% ipython --no-banner

In [1]: import numpy as np

In [2]: from numpy import linalg as LA

In [3]: np.set_printoptions(suppress=True, linewidth=120)

In [4]: E = np.loadtxt("case14.csv", delimiter=",")

In [5]: print(E.round(2))
[[ 0.16 -0.05 -0.16  0.16 -0.16  0.05  0.16  0.16]
 [-0.05  0.02  0.05 -0.05  0.05 -0.02 -0.05 -0.05]
 [-0.16  0.05  0.16 -0.16  0.16 -0.05 -0.16 -0.16]
 [ 0.16 -0.05 -0.16  0.16 -0.16  0.05  0.16  0.16]
 [-0.16  0.05  0.16 -0.16  0.16 -0.05 -0.16 -0.16]
 [ 0.05 -0.02 -0.05  0.05 -0.05  0.02  0.05  0.05]
 [ 0.16 -0.05 -0.16  0.16 -0.16  0.05  0.16  0.16]
 [ 0.16 -0.05 -0.16  0.16 -0.16  0.05  0.16  0.16]]

In [6]: # equal to its transpose

In [7]: Uu, s, Vh = LA.svd(E)

In [8]: print(s.round(2) + 0)
[1. 0. 0. 0. 0. 0. 0. 0.]

In [9]: print(np.argmax(s[:-1] / (s[1:] + 1e-6)) + 1)
1

In [10]: A2 = Uu[:, :1] @ np.diag(s[:1]) @ Vh[:1]

In [11]: print(np.round(np.abs(E - A2).max(), 2))
0.0

In [12]: print(round(float(LA.norm(E - A2) / LA.norm(E)), 2))
0.0

In [13]: print(LA.matrix_rank(E, rtol=0.05))
1

In [14]: x = np.array([3, 1, 0, 3, 1, 0, 0, 2])

In [15]: print(np.round((x - E @ x) @ (E @ x), 2))
-0.0

In [16]: print(np.round(E @ x, 2))
[ 1.07 -0.36 -1.07  1.07 -1.07  0.36  1.07  1.07]

In [17]: print(np.round(LA.eigvalsh(2 * E - np.eye(8)), 2))
[-1. -1. -1. -1. -1. -1. -1.  1.]

In [18]: print(np.allclose(E[:-1].T @ LA.lstsq(E[:-1].T, E[-1])[0], E[-1]))
True

In [19]: Z = np.array([[-0.3, 0.5, 0.2, 0.8, -0.4, -1.1, -1.8],
    ...:     [-1.0, -1.8, 1.3, 0.5, 0.4, -0.7, -0.7],
    ...:     [-1.0, 0.0, -0.7, 1.6, 1.2, 0.1, -0.3]])

In [20]: rng = np.random.default_rng(959916)

In [21]: W0 = np.array([[1, 1, 2],
    ...:     [3, 2, 3],
    ...:     [1, 3, 3],
    ...:     [0, 0, 0],
    ...:     [1, 1, 2],
    ...:     [2, 1, 1],
    ...:     [2, 3, 3],
    ...:     [3, 0, 3],
    ...:     [2, 2, 0],
    ...:     [1, 1, 2],
    ...:     [3, 1, 3],
    ...:     [2, 1, 1],
    ...:     [1, 2, 3],
    ...:     [0, 2, 0],
    ...:     [0, 1, 0],
    ...:     [2, 1, 3],
    ...:     [3, 3, 1],
    ...:     [2, 0, 3],
    ...:     [0, 2, 3],
    ...:     [3, 3, 1],
    ...:     [3, 3, 2],
    ...:     [1, 0, 1]]) @ Z + 0.3 * rng.normal(size=(22, 7))

In [22]: print(W0.round(2) + 0)
[[-3.24 -1.85 -0.08  3.83  2.15 -1.26 -3.06]
 [-5.89 -2.51  1.35  8.23  3.05 -4.78 -7.9 ]
 [-6.26 -4.32  1.96  7.19  4.83 -2.96 -4.71]
 [ 0.11  0.05  0.02 -0.02 -0.55 -0.25  0.04]
 [-3.13 -1.55 -0.18  4.11  2.2  -1.6  -2.92]
 [-3.05 -0.89  1.1   3.88  0.55 -2.78 -4.24]
 [-5.96 -4.33  2.05  7.82  4.18 -3.84 -6.21]
 [-3.69  1.44 -1.25  7.6   2.74 -2.64 -6.25]
 [-2.98 -2.57  2.54  2.81  0.34 -2.91 -4.84]
 [-3.16 -1.34  0.47  4.72  2.46 -1.58 -2.95]
 [-4.61  0.   -0.28  7.81  2.09 -3.94 -7.24]
 [-2.81 -0.94  0.87  3.57  0.6  -2.71 -4.65]
 [-5.13 -2.44  0.74  6.89  4.17 -1.91 -4.03]
 [-1.64 -3.63  2.27  1.58  0.62 -1.18 -1.54]
 [-0.23 -1.88  1.39  0.4   0.18 -0.91 -0.17]
 [-4.5  -0.81 -0.49  6.95  3.1  -2.96 -5.56]
 [-4.74 -3.73  3.54  5.78  1.2  -5.9  -7.69]
 [-3.4   1.18 -1.3   6.02  2.84 -2.05 -4.68]
 [-4.65 -2.92  0.25  5.94  4.24 -1.18 -2.21]
 [-4.76 -3.76  3.9   5.76  1.42 -4.87 -7.35]
 [-5.68 -3.45  3.12  7.12  2.59 -5.06 -8.28]
 [-1.07  0.42 -0.57  2.66  0.81 -0.79 -1.39]]

In [23]: w1 = np.array([[-1, -2, 0, 0, -3],
    ...:     [1, 0, 2, 1, 3],
    ...:     [1, 1, 0, -3, 3],
    ...:     [3, 2, -1, -3, -2],
    ...:     [-3, -3, -1, 2, 2],
    ...:     [1, 0, 0, -3, 0],
    ...:     [0, 3, -2, -1, -2]])

In [24]: beta = np.array([2, -2, 1, 2, -2])

In [25]: H = np.maximum(W0 @ w1 + beta, 0)

In [26]: print((H > 0).astype(int))
[[1 0 0 1 1]
 [1 0 1 0 1]
 [1 0 0 0 1]
 [1 0 1 1 0]
 [1 0 0 1 1]
 [1 0 1 0 1]
 [1 0 0 0 1]
 [1 0 1 1 1]
 [1 0 1 0 1]
 [1 0 0 0 1]
 [1 0 1 1 1]
 [1 0 1 1 1]
 [1 0 0 0 1]
 [1 1 0 0 0]
 [1 0 0 0 0]
 [1 0 1 1 1]
 [1 0 1 0 1]
 [1 0 1 1 1]
 [1 1 0 0 1]
 [1 0 1 0 1]
 [1 0 1 0 1]
 [1 0 1 1 0]]

In [27]: print(LA.matrix_rank(H))
5

In [28]: Z = np.array([[5, -8], [1, 9], [-2, -6], [-7, -9], [-5, -3]])

In [29]: print((H @ Z).round(6).argmax(axis=1))
[0 0 0 0 0 0 0 0 0 0 0 0 0 0 0 0 0 0 0 0 0 0]
